$ ipython --no-banner

In [1]: import numpy as np

In [2]: from numpy import linalg as LA

In [3]: np.set_printoptions(precision=3, suppress=True, linewidth=120)

In [4]: rnd = lambda a: np.round(a, 3) + 0

In [5]: m1 = np.load("dump.npy")

In [6]: rnd(m1)
Out[6]: 
array([[-1.974, -1.998, -1.054],
       [-1.284, -2.648,  0.581],
       [ 1.11 ,  2.655, -0.846],
       [-0.555, -2.515,  1.538],
       [-1.479, -2.599,  0.245],
       [-0.239, -2.349,  1.851],
       [-1.872, -0.526, -2.285],
       [ 1.978,  0.948,  2.047],
       [-1.571, -2.555,  0.067],
       [ 2.021,  1.237,  1.839],
       [ 1.823,  2.324,  0.524],
       [-1.961, -0.867, -2.098],
       [ 1.371, -0.6  ,  2.6  ],
       [-0.174, -2.308,  1.909],
       [ 1.824,  2.323,  0.526],
       [ 1.895,  2.204,  0.743]])

In [7]: # rows and columns are dependent

In [8]: z = m1[:, 2] > np.median(m1[:, 2])

In [9]: r0 = m1[z].mean(axis=0) - m1[~z].mean(axis=0)

In [10]: rnd(r0)
Out[10]: array([ 1.139, -0.599,  2.253])

In [11]: Xc = m1 - m1.mean(axis=0)

In [12]: vecs = LA.svd(Xc)[2][:2]

In [13]: M2 = Xc - Xc @ vecs.T @ vecs

In [14]: rnd(np.diag(vecs.T @ vecs))
Out[14]: array([0.461, 0.784, 0.755])

In [15]: feats = np.loadtxt("test0.csv", delimiter=",")

In [16]: feats
Out[16]: 
array([[-1.79 , -7.853,  2.791, -1.676,  1.415],
       [-2.296,  2.064,  0.132,  1.103, -0.224],
       [-0.318,  6.818, -3.27 , -1.699,  1.657],
       [ 3.883,  0.349,  2.703,  2.936, -3.227],
       [-2.006, -4.635,  0.5  ,  0.256, -0.016],
       [-1.244, -4.452, -0.73 , -2.196, -0.915],
       [-1.94 ,  1.558,  1.196,  1.414, -1.815],
       [-3.51 , -1.232,  1.172, -4.068,  0.85 ],
       [-0.196,  0.902,  0.915,  2.447,  0.598],
       [ 1.941, -3.81 ,  1.767,  3.329, -1.674],
       [ 0.1  , -0.665, -0.671,  2.834,  2.369],
       [ 8.716,  4.717, -0.723, -1.48 ,  0.877],
       [ 2.102,  3.98 , -0.855, -1.682,  0.849],
       [ 4.242, -2.807, -1.124,  0.184,  2.023],
       [ 3.174, -1.203, -1.403,  4.569,  4.186],
       [ 0.999, -1.272, -0.578,  2.928, -0.996],
       [ 4.214, -0.01 , -0.921,  1.758, -4.078],
       [ 0.675,  1.567, -1.647,  0.958, -1.053],
       [ 2.366,  1.598, -3.106,  2.805, -0.55 ]])

In [17]: M2 = feats / LA.norm(feats, axis=1, keepdims=True)

In [18]: gram = M2 @ M2.T

In [19]: (gram - 2 * np.eye(19)).round(6).argmax(axis=1)
Out[19]: array([ 4,  6, 12, 16,  0,  4,  1,  5, 10, 15, 14, 12,  2, 14, 10,  9,  3, 18, 17])

In [20]: rnd(np.degrees(np.arccos(np.clip(gram[3, 13], -1, 1))))
Out[20]: np.float64(79.664)

In [21]: rnd(LA.norm(M2, axis=1))
Out[21]: array([1., 1., 1., 1., 1., 1., 1., 1., 1., 1., 1., 1., 1., 1., 1., 1., 1., 1., 1.])

In [22]: Xc = (feats - feats.mean(axis=0)) / feats.std(axis=0)

In [23]: np.argwhere(np.abs(Xc) > 2)
Out[23]: 
array([[ 0,  1],
       [ 2,  1],
       [ 7,  3],
       [11,  0],
       [14,  4],
       [16,  4]])

In [24]: rnd(Xc.std(axis=0))
Out[24]: array([1., 1., 1., 1., 1.])

In [25]: coef = LA.lstsq(np.delete(Xc, 2, axis=1), Xc[:, 2])[0]

In [26]: np.abs(coef).argmax()
Out[26]: np.int64(1)

In [27]: data = np.loadtxt("run17.csv", delimiter=",")

In [28]: data
Out[28]: 
array([[ 2.995,  1.886,  2.099, -0.049,  2.029],
       [ 3.111,  1.949,  2.023,  0.025,  1.99 ],
       [ 3.023,  2.009,  1.999, -0.019,  2.011],
       [ 3.059,  1.976,  1.915, -0.099,  1.954],
       [ 2.968,  2.072,  2.025,  0.079,  2.081],
       [ 2.981,  2.02 ,  2.053,  0.03 ,  2.012],
       [ 0.023,  2.994,  3.003,  3.068,  0.073],
       [-0.055,  3.006,  2.986,  2.977,  0.006],
       [ 0.114,  2.991,  2.974,  2.97 , -0.033],
       [-0.075,  3.039,  2.985,  2.959, -0.037],
       [ 0.039,  2.926,  2.971,  3.012, -0.029],
       [-0.035,  3.055,  2.952,  2.992,  0.056]])

In [29]: W2 = data[[7, 2]].astype(float)

In [30]: for _ in range(6):
    ...:     z = LA.norm(data[:, None] - W2, axis=-1).argmin(axis=1)
    ...:     W2 = np.array([data[z == j].mean(axis=0) for j in range(2)])
    ...: 

In [31]: z
Out[31]: array([1, 1, 1, 1, 1, 1, 0, 0, 0, 0, 0, 0])

In [32]: rnd(W2)
Out[32]: 
array([[ 0.002,  3.002,  2.979,  2.996,  0.006],
       [ 3.023,  1.985,  2.019, -0.006,  2.013]])

In [33]: gram = np.cov(feats, rowvar=False)

In [34]: rnd(np.polyfit(feats[:, 2], feats[:, 3], 1))
Out[34]: array([-0.017,  0.771])

In [35]: X = np.loadtxt("a.csv", delimiter=",")

In [36]: X
Out[36]: 
array([[-0.969,  0.989,  0.9  , -0.862, -0.975],
       [-0.11 ,  0.874,  0.462, -0.731, -0.958],
       [ 0.38 , -0.935, -0.604,  0.8  ,  0.976],
       [ 0.976, -0.98 , -0.883,  0.774,  0.919],
       [-0.558,  0.03 ,  0.178,  0.149,  0.446],
       [-0.925,  0.92 ,  0.757, -0.598, -0.77 ],
       [ 0.907, -0.235, -0.454, -0.235, -0.716],
       [ 0.999, -0.485, -0.856, -0.623, -0.989],
       [ 0.999, -0.834, -0.905, -0.235, -0.915],
       [-0.997,  0.905,  0.885, -0.178,  0.446],
       [-0.716,  0.968,  0.744, -0.84 , -0.981],
       [-0.515,  0.912,  0.598, -0.735, -0.949],
       [ 0.964, -0.894, -0.778,  0.446,  0.446],
       [ 0.414, -0.954, -0.647,  0.837,  0.984],
       [ 0.808,  0.98 ,  0.462, -0.96 , -1.   ],
       [ 0.937, -0.797, -0.686,  0.3  ,  0.197],
       [-0.814, -0.422,  0.149,  0.558,  0.925],
       [ 0.999, -0.967, -0.946,  0.345, -0.291],
       [-0.935, -0.922, -0.1  ,  0.922,  0.999],
       [ 0.827,  0.273, -0.217, -0.478, -0.885],
       [-0.986, -0.711,  0.345,  0.864,  0.998],
       [-0.992,  0.129,  0.653,  0.572,  0.969],
       [ 0.454,  0.981,  0.592, -0.946, -0.999],
       [ 0.119, -0.47 , -0.207,  0.319,  0.578],
       [-0.178, -0.762, -0.291,  0.641,  0.927],
       [ 0.988,  0.501, -0.462, -0.797, -0.995],
       [-0.811,  0.371,  0.414,  0.03 ,  0.345],
       [ 0.537,  0.753,  0.178, -0.696, -0.961],
       [-0.422,  0.774,  0.446, -0.544, -0.821],
       [-0.744,  0.501,  0.422, -0.129, -0.02 ]])

In [37]: x = np.array([-9, -4, 4, 9, 4])

In [38]: rhs = X @ x

In [39]: rnd(LA.solve(X.T @ X, X.T @ rhs))
Out[39]: array([-9., -4.,  4.,  9.,  4.])

In [40]: rnd(LA.pinv(X) @ X)
Out[40]: 
array([[1., 0., 0., 0., 0.],
       [0., 1., 0., 0., 0.],
       [0., 0., 1., 0., 0.],
       [0., 0., 0., 1., 0.],
       [0., 0., 0., 0., 1.]])

In [41]: rng = np.random.default_rng(166857)

In [42]: rhs = rhs + 0.3 * rng.normal(size=30)

In [43]: rnd(rhs)
Out[43]: 
array([ -3.158, -11.076,   8.993,   2.57 ,   8.399,  -0.794, -13.88 , -20.146, -15.593,   9.319,  -6.155,  -7.209,
        -2.75 ,   8.916, -21.622,  -4.222,  18.22 ,  -6.485,  24.193, -17.112,  24.772,  19.698, -18.212,   5.004,
        13.536, -24.239,   9.62 , -17.855,  -5.866,   5.412])

In [44]: coef, *_ = LA.lstsq(X, rhs)

In [45]: [round(float(LA.norm(LA.solve(X.T @ X + lam * np.eye(5), X.T @ rhs))), 2) for lam in (0, 1, 10, 100)]
Out[45]: [14.55, 12.97, 10.0, 3.28]

In [46]: coef.round()
Out[46]: array([-9., -4.,  4.,  9.,  4.])

In [47]: rnd(LA.norm(rhs - X @ coef))
Out[47]: np.float64(1.586)

In [48]: rnd(X.T @ (rhs - X @ coef))
Out[48]: array([0., 0., 0., 0., 0.])

In [49]: x = np.array([3, 4, 0, 2, 3])

In [50]: a = np.maximum(X @ x, 0)

In [51]: rnd(X.T @ a)
Out[51]: array([ 5.638, -5.842, -4.18 ,  5.682,  8.537])

In [52]: X * (a > 1e-9)[:, None]
Out[52]: 
array([[-0.   ,  0.   ,  0.   , -0.   , -0.   ],
       [-0.   ,  0.   ,  0.   , -0.   , -0.   ],
       [ 0.38 , -0.935, -0.604,  0.8  ,  0.976],
       [ 0.976, -0.98 , -0.883,  0.774,  0.919],
       [-0.558,  0.03 ,  0.178,  0.149,  0.446],
       [-0.   ,  0.   ,  0.   , -0.   , -0.   ],
       [ 0.   , -0.   , -0.   , -0.   , -0.   ],
       [ 0.   , -0.   , -0.   , -0.   , -0.   ],
       [ 0.   , -0.   , -0.   , -0.   , -0.   ],
       [-0.997,  0.905,  0.885, -0.178,  0.446],
       [-0.   ,  0.   ,  0.   , -0.   , -0.   ],
       [-0.   ,  0.   ,  0.   , -0.   , -0.   ],
       [ 0.964, -0.894, -0.778,  0.446,  0.446],
       [ 0.414, -0.954, -0.647,  0.837,  0.984],
       [ 0.808,  0.98 ,  0.462, -0.96 , -1.   ],
       [ 0.937, -0.797, -0.686,  0.3  ,  0.197],
       [-0.   , -0.   ,  0.   ,  0.   ,  0.   ],
       [ 0.   , -0.   , -0.   ,  0.   , -0.   ],
       [-0.   , -0.   , -0.   ,  0.   ,  0.   ],
       [ 0.   ,  0.   , -0.   , -0.   , -0.   ],
       [-0.   , -0.   ,  0.   ,  0.   ,  0.   ],
       [-0.992,  0.129,  0.653,  0.572,  0.969],
       [ 0.454,  0.981,  0.592, -0.946, -0.999],
       [ 0.119, -0.47 , -0.207,  0.319,  0.578],
       [-0.178, -0.762, -0.291,  0.641,  0.927],
       [ 0.988,  0.501, -0.462, -0.797, -0.995],
       [-0.811,  0.371,  0.414,  0.03 ,  0.345],
       [ 0.537,  0.753,  0.178, -0.696, -0.961],
       [-0.   ,  0.   ,  0.   , -0.   , -0.   ],
       [-0.   ,  0.   ,  0.   , -0.   , -0.   ]])

In [53]: Xc = X - X.mean(axis=0)

In [54]: U, sv, VT = LA.svd(Xc, full_matrices=False)

In [55]: np.searchsorted(np.cumsum(sv ** 2) / (sv ** 2).sum(), 0.9) + 1
Out[55]: np.int64(2)

In [56]: (np.sign(U[:, 0]) == np.sign(U[0, 0])).astype(int)
Out[56]: array([1, 1, 0, 0, 0, 1, 0, 1, 0, 1, 1, 1, 0, 0, 1, 0, 0, 0, 0, 1, 0, 0, 1, 0, 0, 1, 1, 1, 1, 1])

In [57]: rnd(Xc.mean(axis=0))
Out[57]: array([0., 0., 0., 0., 0.])

In [58]: np.abs(VT[0]).argmax()
Out[58]: np.int64(1)

In [59]: rnd(np.abs(VT[-1]))
Out[59]: array([0.029, 0.461, 0.253, 0.782, 0.335])

In [60]: rnd((sv ** 2).sum() ** 2 / (sv ** 4).sum())
Out[60]: np.float64(2.035)

In [61]: rnd(sv)
Out[61]: array([6.841, 5.411, 1.501, 0.568, 0.405])

In [62]: Xc = X - X.mean(axis=0)

In [63]: vecs = LA.svd(Xc)[2][:2]

In [64]: M2 = Xc - Xc @ vecs.T @ vecs

In [65]: rnd(np.cov(Xc @ vecs.T, rowvar=False))
Out[65]: 
array([[1.614, 0.   ],
       [0.   , 1.009]])

In [66]: LA.norm(M2, axis=1).round(6).argmax()
Out[66]: np.int64(14)

In [67]: z = feats[:, 4] > np.median(feats[:, 4])

In [68]: r0 = feats[z].mean(axis=0) - feats[~z].mean(axis=0)

In [69]: z.astype(int)
Out[69]: array([1, 0, 1, 0, 0, 0, 0, 1, 1, 0, 1, 1, 1, 1, 1, 0, 0, 0, 0])

In [70]: arr = np.load("block1.npy")

In [71]: arr
Out[71]: 
array([[ 3,  3,  3,  3],
       [ 3,  6,  6,  6],
       [ 3,  6,  9,  9],
       [ 3,  6,  9, 12]])

In [72]: L = LA.cholesky(arr)

In [73]: rnd(L)
Out[73]: 
array([[1.732, 0.   , 0.   , 0.   ],
       [1.732, 1.732, 0.   , 0.   ],
       [1.732, 1.732, 1.732, 0.   ],
       [1.732, 1.732, 1.732, 1.732]])

In [74]: rnd(arr / np.sqrt(np.outer(np.diag(arr), np.diag(arr))))
Out[74]: 
array([[1.   , 0.707, 0.577, 0.5  ],
       [0.707, 1.   , 0.816, 0.707],
       [0.577, 0.816, 1.   , 0.866],
       [0.5  , 0.707, 0.866, 1.   ]])

In [75]: LA.eigvalsh(arr).min() > 0
Out[75]: np.True_

In [76]: rnd(np.prod(np.diag(L)) ** 2), rnd(LA.det(arr))
Out[76]: (np.float64(81.0), np.float64(81.0))

In [77]: rnd(L @ L.T)
Out[77]: 
array([[ 3.,  3.,  3.,  3.],
       [ 3.,  6.,  6.,  6.],
       [ 3.,  6.,  9.,  9.],
       [ 3.,  6.,  9., 12.]])

In [78]: Xc = (X - X.mean(axis=0)) / X.std(axis=0)

In [79]: rnd(Xc.std(axis=0))
Out[79]: array([1., 1., 1., 1., 1.])

In [80]: np.argwhere(np.abs(Xc) > 2)
Out[80]: array([], shape=(0, 2), dtype=int64)

In [81]: coef = LA.lstsq(np.delete(Xc, 1, axis=1), Xc[:, 1])[0]

In [82]: rnd(coef)
Out[82]: array([ 0.147,  0.642, -0.819,  0.297])

In [83]: np.abs(coef).argmax()
Out[83]: np.int64(2)

In [84]: rnd(1 - np.var(Xc[:, 1] - np.delete(Xc, 1, axis=1) @ coef))
Out[84]: np.float64(0.969)

In [85]: mat = np.loadtxt("data.csv", delimiter=",")

In [86]: mat
Out[86]: 
array([[ 2.,  3.,  4.,  5.,  6.,  7.],
       [ 8.,  9., 10., 11., 12., 13.]])

In [87]: def softmax(z):
    ...:     e = np.exp(z - z.max(axis=-1, keepdims=True))
    ...:     return e / e.sum(axis=-1, keepdims=True)
    ...: 

In [88]: rnd(softmax(10 * mat[0]))
Out[88]: array([0., 0., 0., 0., 0., 1.])

In [89]: rnd(softmax(mat[0] + -2))
Out[89]: array([0.004, 0.012, 0.032, 0.086, 0.233, 0.634])

In [90]: rnd(softmax(mat[0]))
Out[90]: array([0.004, 0.012, 0.032, 0.086, 0.233, 0.634])

In [91]: scores = mat @ mat.T / np.sqrt(6)

In [92]: softmax(scores)[0] @ mat
Out[92]: array([ 8.,  9., 10., 11., 12., 13.])

In [93]: np.abs(mat).max()
Out[93]: np.float64(13.0)

In [94]: mat.sum(axis=1)
Out[94]: array([27., 63.])

In [95]: np.diff(mat, axis=0)
Out[95]: array([[6., 6., 6., 6., 6., 6.]])

In [96]: LA.matrix_rank(mat)
Out[96]: np.int64(2)

In [97]: np.unravel_index(np.abs(mat).argmax(), mat.shape)
Out[97]: (np.int64(1), np.int64(5))

In [98]: rnd(LA.norm(mat))
Out[98]: np.float64(28.601)

In [99]: r0 = np.array([2, 0, 1])

In [100]: F = r0[np.abs(np.subtract.outer(np.arange(3), np.arange(3)))]

In [101]: F
Out[101]: 
array([[2, 0, 1],
       [0, 2, 0],
       [1, 0, 2]])

In [102]: w, vecs = LA.eig(F)

In [103]: rnd(np.sort(LA.eigvals(LA.inv(F))))
Out[103]: array([0.333, 0.5  , 1.   ])

In [104]: np.prod(w)
Out[104]: np.float64(6.0)

In [105]: M2 = np.array([[1, -1, -3], [-2, 0, -1], [0, 0, 1]])

In [106]: F @ M2
Out[106]: 
array([[ 2, -2, -5],
       [-4,  0, -2],
       [ 1, -1, -1]])

In [107]: M2.T @ F.T
Out[107]: 
array([[ 2, -4,  1],
       [-2,  0, -1],
       [-5, -2, -1]])

In [108]: x = np.array([1, 5, 3])

In [109]: np.einsum("ij,j->i", F, x)
Out[109]: array([ 5, 10,  7])

In [110]: F @ x
Out[110]: array([ 5, 10,  7])

In [111]: F @ (2 * x)
Out[111]: array([10, 20, 14])

In [112]: w, vecs = LA.eigh(F)

In [113]: x = np.array([2, 4, -6])

In [114]: (np.sign(vecs[:, -1].round(6)) == np.sign(vecs[0, -1].round(6))).astype(int)
Out[114]: array([1, 0, 1])

In [115]: rnd(LA.eigvalsh(F[1:, 1:]))
Out[115]: array([2., 2.])

In [116]: rnd(x @ F @ x / (x @ x)), w[0], w[-1]
Out[116]: (np.float64(1.571), np.float64(1.0), np.float64(3.0))

In [117]: x @ F @ x
Out[117]: np.int64(88)

In [118]: rnd(vecs * np.abs(w) @ vecs.T)
Out[118]: 
array([[2., 0., 1.],
       [0., 2., 0.],
       [1., 0., 2.]])
